>>> import numpy as np
>>> np.set_printoptions(precision=2, suppress=True, linewidth=120, legacy="1.25")
>>> rd = lambda a: np.round(a, 2) + 0
>>> W0 = np.load("w.npy")
>>> W0
array([[ 13.62,  -2.67, -15.33, -15.55,  -5.66],
       [-17.37,   9.14,  -6.52,  18.53,   3.73],
       [ 25.98,  -2.19,   0.73,  -2.57,  -2.28],
       [ 25.63,  24.63,  15.86,  15.57,   6.68],
       [ 17.56, -25.43, -15.34,   4.13,   6.49],
       [-22.56,  -8.08,  19.21, -18.86, -18.33],
       [  8.3 ,   8.37,  -8.52,  -1.28,  -6.9 ],
       [-16.43,  21.54, -16.18,  -6.05,  10.06],
       [-31.29,  -6.58,  -0.37,  24.94,  14.29],
       [ 22.4 ,  -8.17, -20.74, -11.21,   1.37],
       [  0.52,  16.09,  -9.29,   7.55,  -4.96],
       [ 12.52,   0.36, -22.25, -23.67,   0.22],
       [ -7.14,   1.32,  -3.49, -12.18,   7.1 ],
       [-21.85,   0.64,   4.04,  -4.74,   4.04],
       [ 14.48,  19.05,  -7.42,  32.29, -19.73],
       [ 21.8 ,  -3.17, -21.85,   8.21,  16.58],
       [-23.92,   5.32,   1.28,  36.9 ,  21.99],
       [ -0.06,  -9.76,   2.88,   1.25,  19.15],
       [ -4.95,   3.37, -19.55,  18.  ,  -6.44],
       [ -6.32,  -5.5 ,   6.61, -62.82,  11.87],
       [-11.64, -11.17, -11.1 ,  20.31,  -3.92],
       [ 15.11,   3.8 ,  -2.13, -36.84, -12.32],
       [ 17.73,  37.  , -16.16, -16.53,   0.8 ],
       [ -4.24,   2.24,  10.31,  16.27,  -7.29],
       [ -7.64,   5.26, -16.54,   2.59,   5.75],
       [ 13.7 ,  -6.15,  -5.36,  20.51,   4.24],
       [  9.63,   2.34,  -5.09,  23.1 ,  -3.43],
       [ -0.21,  -5.58, -23.57, -33.53, -16.32],
       [ -6.19,   1.97,  -2.68,  45.45,  13.08],
       [ 12.27,  -1.21,  28.23, -26.04, -12.36],
       [ 18.24,  21.16, -20.79,  15.55,  -4.69],
       [ 26.02,  16.59,   8.47,  28.57,  -5.36]])
>>> Xs = W0 - W0.mean(axis=0)
>>> Uu, sv, Vh = np.linalg.svd(Xs, full_matrices=False)
>>> rd(sv ** 2 / (sv ** 2).sum())
array([0.46, 0.23, 0.13, 0.11, 0.07])
>>> rd((sv ** 2).sum() ** 2 / (sv ** 4).sum())
3.37
>>> rd(Vh[0] * np.sign(Vh[0, np.abs(Vh[0]).argmax()]))
array([-0.12,  0.1 , -0.01,  0.98,  0.12])
>>> rd(Xs.mean(axis=0))
array([0., 0., 0., 0., 0.])
>>> rd(sv)
array([134.52,  96.33,  72.03,  65.03,  53.2 ])
>>> np.searchsorted(np.cumsum(sv ** 2) / (sv ** 2).sum(), 0.9) + 1
4
>>> print(rd(np.abs(Vh[-1])))
[0.2  0.22 0.21 0.11 0.92]
